% python3 -q
>>> import numpy as np
>>> import numpy.linalg as la
>>> np.set_printoptions(precision=2, suppress=True, linewidth=200, sign=" ")
>>> def tidy(a):
...     return np.round(a, 2) + 0
... 
>>> E = np.load("out2.npy")
>>> tidy(E)
array([[-0.04, -0.42,  0.91],
       [ 0.97, -0.22, -0.05],
       [ 0.22,  0.88,  0.41]])
>>> tidy(la.det(E.T))
np.float64(1.0)
>>> tidy(np.poly(E))
array([ 1.  , -0.15,  0.15, -1.  ])
>>> tidy(np.kron(np.eye(2, dtype=int), E))
array([[-0.04, -0.42,  0.91,  0.  ,  0.  ,  0.  ],
       [ 0.97, -0.22, -0.05,  0.  ,  0.  ,  0.  ],
       [ 0.22,  0.88,  0.41,  0.  ,  0.  ,  0.  ],
       [ 0.  ,  0.  ,  0.  , -0.04, -0.42,  0.91],
       [ 0.  ,  0.  ,  0.  ,  0.97, -0.22, -0.05],
       [ 0.  ,  0.  ,  0.  ,  0.22,  0.88,  0.41]])
>>> u = np.array([5, 3, 2])
>>> mat = -1 * np.eye(3) + np.outer(u, u)
>>> mat
array([[ 24.,  15.,  10.],
       [ 15.,   8.,   6.],
       [ 10.,   6.,   3.]])
>>> # equal to its transpose
>>> evals, vecs = la.eig(mat)
>>> tidy(mat @ vecs[:, 0] - evals[0] * vecs[:, 0])
array([ 0.,  0.,  0.])
>>> tidy(np.sort(la.eigvals(la.inv(mat))))
array([-1.  , -1.  ,  0.03])
>>> evals, vecs = la.eigh(mat)
>>> x = np.array([-2, 1, -5])
>>> tidy(la.eigvalsh(mat[1:, 1:]))
array([-1., 12.])
>>> print(np.abs(mat).sum(axis=1).max(), np.abs(evals).max())
49.0 37.0
>>> B = np.array([[-1, -2], [-1, 0], [-5, 5]])
>>> np.einsum("ik,kj->ij", mat, B)
array([[-89.,   2.],
       [-53.,   0.],
       [-31.,  -5.]])
>>> B @ mat
Traceback (most recent call last):
  File "<python-input-22>", line 1, in <module>
    B @ mat
    ~~^~~~~
ValueError: matmul: Input operand 1 has a mismatch in its core dimension 0, with gufunc signature (n?,k),(k,m?)->(n?,m?) (size 3 is different from 2)
>>> print(la.matrix_rank(np.vstack([mat, B.T])))
3
>>> np.einsum("ij,ij->i", mat, mat)
array([ 901.,  325.,  145.])
>>> Q, Rm = la.qr(mat)
>>> tidy(Q)
array([[-0.8 ,  0.53, -0.29],
       [-0.5 , -0.85, -0.17],
       [-0.33,  0.01,  0.94]])
>>> print(np.allclose(Rm.T @ Rm, mat.T @ mat))
True
